% python3 -q
>>> import numpy as np
>>> import numpy.linalg as la
>>> np.set_printoptions(precision=1, suppress=True, linewidth=200, legacy="1.25")
>>> M2 = np.array([[0], [-2], [-2], [-2]])
>>> Z = np.array([[1, 2, -1, 0]])
>>> mat = M2 @ Z
>>> mat
array([[ 0,  0,  0,  0],
       [-2, -4,  2,  0],
       [-2, -4,  2,  0],
       [-2, -4,  2,  0]])
>>> M2 = np.array([[8, -5], [4, -5], [-8, 0], [2, -5]])
>>> M2.T @ mat.T
array([[  0, -48, -48, -48],
       [  0,  30,  30,  30]])
>>> np.einsum("ik,kj->ij", mat, M2)
array([[  0,   0],
       [-48,  30],
       [-48,  30],
       [-48,  30]])
>>> np.einsum("ij->j", mat)
array([ -6, -12,   6,   0])
>>> rk = la.matrix_rank(mat)
>>> rk
1
>>> null = la.svd(mat)[2][rk:].T
>>> null @ null.T
array([[ 0.8, -0.3,  0.2,  0. ],
       [-0.3,  0.3,  0.3,  0. ],
       [ 0.2,  0.3,  0.8,  0. ],
       [ 0. ,  0. ,  0. ,  1. ]])
>>> print(la.matrix_rank(mat.T @ mat), la.matrix_rank(mat @ mat.T))
1 1
>>> Z = 10 * np.array([[0.4, -1.4, 0.6], [-0.7, -1.2, -2.5], [0.9, 0.9, -1.3]])
>>> rng = np.random.default_rng(20117)
>>> labels = rng.integers(0, 3, 11)
>>> data = Z[labels] + rng.normal(size=(11, 3))
>>> data
array([[  4.3, -15.7,   4.9],
       [ -7.2, -10. , -25.2],
       [  3.8, -12.9,   4.6],
       [ -9.2, -11.7, -24.2],
       [ -8.6, -12.2, -24.9],
       [ -6.6, -10.9, -25.7],
       [  7.4,   9.7, -11.9],
       [  2.4, -15.1,   6.5],
       [ -6.5, -14.8, -25.7],
       [ -6. , -12.5, -24.5],
       [ -6.9, -11.9, -26. ]])
>>> dist = la.norm(data[:, None] - data[None], axis=-1)
>>> (dist + 1e9 * np.eye(11)).round(6).argmin(axis=1)
array([ 7,  5,  0,  4,  3, 10,  1,  0,  9, 10,  5])
>>> la.matrix_rank(dist ** 2)
5
>>> dist[:5, :5]
array([[ 0. , 32.7,  2.8, 32.3, 32.6],
       [32.7,  0. , 31.9,  2.8,  2.6],
       [ 2.8, 31.9,  0. , 31.6, 32. ],
       [32.3,  2.8, 31.6,  0. ,  1. ],
       [32.6,  2.6, 32. ,  1. ,  0. ]])
>>> G = np.cov(data, rowvar=False)
>>> np.corrcoef(data.T)
array([[ 1. ,  0.4,  0.8],
       [ 0.4,  1. , -0.1],
       [ 0.8, -0.1,  1. ]])
>>> G.shape
(3, 3)
>>> np.argsort(-data.std(axis=0).round(6), kind="stable")
array([2, 1, 0])
>>> np.round(np.corrcoef(data[:, 2], data[:, 1])[0, 1], 1)
-0.1
>>> np.median(data, axis=0)
array([ -6.5, -12.2, -24.5])
>>> np.argwhere(np.triu(np.abs(np.corrcoef(data.T)) > 0.8, 1))
array([[0, 2]])
>>> la.eigvalsh(G)[::-1]
array([225.4,  56.9,   1.4])
>>> print(np.round(np.polyfit(data[:, 2], data[:, 1], 1), 1) + 0)
[  0.  -11.4]
>>> Xc = data - data.mean(axis=0)
>>> V = la.svd(Xc)[2][:2]
>>> M2 = Xc - Xc @ V.T @ V
>>> M2.std(axis=0)
array([1. , 0.4, 0.4])
>>> np.round(np.cov(Xc @ V.T, rowvar=False), 1) + 0
array([[225.4,   0. ],
       [  0. ,  56.9]])
>>> print(np.diag(V.T @ V))
[0.3 0.9 0.9]
>>> la.norm(M2, axis=1).round(6).argmax()
3
>>> (Xc @ V.T).std(axis=0)
array([14.3,  7.2])
>>> M2 = np.c_[data[:, :1] @ np.array([[-3]]), np.array([1, 2, -2, -1, 8, 8, 5, 1, 4, -1, -1])]
>>> M2
array([[-12.8,   1. ],
       [ 21.7,   2. ],
       [-11.3,  -2. ],
       [ 27.5,  -1. ],
       [ 25.7,   8. ],
       [ 19.8,   8. ],
       [-22.2,   5. ],
       [ -7.2,   1. ],
       [ 19.4,   4. ],
       [ 18.1,  -1. ],
       [ 20.6,  -1. ]])
>>> la.norm(la.qr(data)[0].T @ M2, axis=0) ** 2 / ((M2 ** 2).sum(axis=0) + 1e-12)
array([1. , 0.4])
>>> np.round(la.lstsq(data, M2[:, 0])[0], 1) + 0
array([-3.,  0.,  0.])
>>> left, sv, vt = la.svd(mat)
>>> V = vt[:(sv > 1e-8).sum()]
>>> x0 = mat[0] + 2 * mat[1] + rng.integers(2) * np.eye(4)[1]
>>> x0
array([-4., -8.,  4.,  0.])
>>> la.matrix_rank(np.vstack([mat, x0]))
1
>>> round(float(la.norm(x0 - V.T @ V @ x0)), 1)
0.0
>>> M2 = np.array([[-9, 8, -3, 8], [-6, 8, 8, 0], [1, -3, -8, -5]])
>>> K = M2.T @ M2
>>> K
array([[ 118, -123,  -29,  -77],
       [-123,  137,   64,   79],
       [ -29,   64,  137,   16],
       [ -77,   79,   16,   89]])
>>> x0 = np.array([3, 1, 0, -2])
>>> h = np.maximum(K @ x0, 0)
>>> K * (h > 1e-9)[:, None]
array([[ 118, -123,  -29,  -77],
       [   0,    0,    0,    0],
       [   0,    0,    0,    0],
       [   0,    0,    0,    0]])
>>> K.T @ h
array([ 45430, -47355, -11165, -29645])
>>> np.flatnonzero(h > 1e-9)
array([0])
>>> A = np.loadtxt("test18.csv", delimiter=",")
>>> A
array([[0., 0., 0.],
       [0., 0., 5.],
       [0., 0., 7.]])
>>> left, sv, vt = la.svd(A)
>>> np.argmax(sv[:-1] / (sv[1:] + 1e-6)) + 1
1
>>> sv
array([8.6, 0. , 0. ])
>>> M2 = left[:, :1] @ np.diag(sv[:1]) @ vt[:1]
>>> np.round(la.norm(A - M2) / la.norm(A), 1)
0.0
>>> round(np.abs(A - M2).max(), 1)
0.0
>>> la.matrix_rank(M2)
1
>>> [int(la.matrix_rank(la.matrix_power(A, p))) for p in range(1, 4)]
[1, 1, 1]
>>> np.prod(np.diag(A)), np.round(la.det(A), 1)
(0.0, 0.0)
>>> A @ A
array([[ 0.,  0.,  0.],
       [ 0.,  0., 35.],
       [ 0.,  0., 49.]])
>>> la.matrix_rank(A - A[0, 0] * np.eye(3))
1
>>> print((la.matrix_power((A != 0) + (A.T != 0) + np.eye(3), 3) > 0).astype(int))
[[1 0 0]
 [0 1 1]
 [0 1 1]]
>>> A @ A
array([[ 0.,  0.,  0.],
       [ 0.,  0., 35.],
       [ 0.,  0., 49.]])
>>> M2 = np.array([[-0.5, -0.1, -0.4],
...     [-1.3, -0.6, 0.5],
...     [-0.8, 0.6, 0.2],
...     [1.2, 0.1, -0.3]])
>>> Z = np.array([[0.8, 0.3, -0.3, 0.9],
...     [0.5, -1.0, -1.0, -1.0],
...     [-1.6, 0.6, 1.4, -1.2]])
>>> X = M2 @ Z
>>> X
array([[ 0.2, -0.3, -0.3,  0.1],
       [-2.1,  0.5,  1.7, -1.2],
       [-0.7, -0.7, -0.1, -1.6],
       [ 1.5,  0.1, -0.9,  1.3]])
>>> np.argsort(-la.norm(X, axis=0).round(6), kind="stable")[:3]
array([0, 3, 2])
>>> rk = la.matrix_rank(X)
>>> rk
3
>>> null = la.svd(X)[2][rk:].T
>>> la.matrix_rank(X.T @ X), la.matrix_rank(X @ X.T)
(3, 3)
>>> null.shape
(4, 1)
>>> la.cond(mat) > 100
True
>>> np.argsort(-la.norm(mat, axis=0).round(6), kind="stable")[:3]
array([1, 0, 2])
>>> print(round(float(la.norm(mat, 2) / la.norm(mat)), 1))
1.0
>>> left, sv, vt = la.svd(X)
>>> V = vt[:(sv > 1e-8).sum()]
>>> x0 = X[2] + -3 * X[0] + rng.integers(2) * np.eye(4)[1]
>>> x0
array([-1.2,  1.1,  0.8, -2. ])
>>> print(la.matrix_rank(np.vstack([X, x0])))
4
>>> print(np.round(V.T @ V, 1) + 0)
[[ 0.8  0.2 -0.3  0. ]
 [ 0.2  0.8  0.4  0. ]
 [-0.3  0.4  0.5  0. ]
 [ 0.   0.   0.   1. ]]
>>> np.allclose(V.T @ V @ x0, x0)
False
>>> x0 = np.array([2, 5, -5, 0])
>>> h = np.maximum(X @ x0, 0)
>>> X.T @ h
array([11.7,  0.5, -7. , 10.5])
>>> np.tanh(X @ x0)
array([ 0.4, -1. , -1. ,  1. ])
>>> np.maximum(X @ x0, 0) - np.maximum(-X @ x0, 0)
array([  0.5, -10.2,  -4.5,   7.8])
>>> print(np.flatnonzero(h > 1e-9))
[0 3]
>>> F = np.loadtxt("w.csv", delimiter=",")
>>> F
array([[-0.5, -2.8,  0. ,  0.1],
       [-2.8,  3.5, -0.4,  0.3],
       [ 0. , -0.4, -2.9,  0.1],
       [ 0.1,  0.3,  0.1, -1.1]])
>>> M2 = la.inv(F)
>>> M2.round(1) + 0
array([[-0.4, -0.3,  0. , -0.1],
       [-0.3,  0.1,  0. ,  0. ],
       [ 0. ,  0. , -0.3,  0. ],
       [-0.1,  0. ,  0. , -0.9]])
>>> (np.abs(M2) > 1e-9).astype(int)
array([[1, 1, 1, 1],
       [1, 1, 1, 1],
       [1, 1, 1, 1],
       [1, 1, 1, 1]])
>>> np.round(la.inv(M2), 1) + 0
array([[-0.5, -2.8,  0. ,  0.1],
       [-2.8,  3.5, -0.4,  0.3],
       [ 0. , -0.4, -2.9,  0.1],
       [ 0.1,  0.3,  0.1, -1.1]])
>>> round(la.det(F) * la.det(M2), 1)
1.0
>>> la.det(F) * M2
array([[11.5,  8.8, -1.1,  3.4],
       [ 8.8, -1.6,  0.2,  0.4],
       [-1.1,  0.2, 10.4,  0.9],
       [ 3.4,  0.4,  0.9, 27.9]])
>>> round(float(la.cond(F)), 1)
4.7
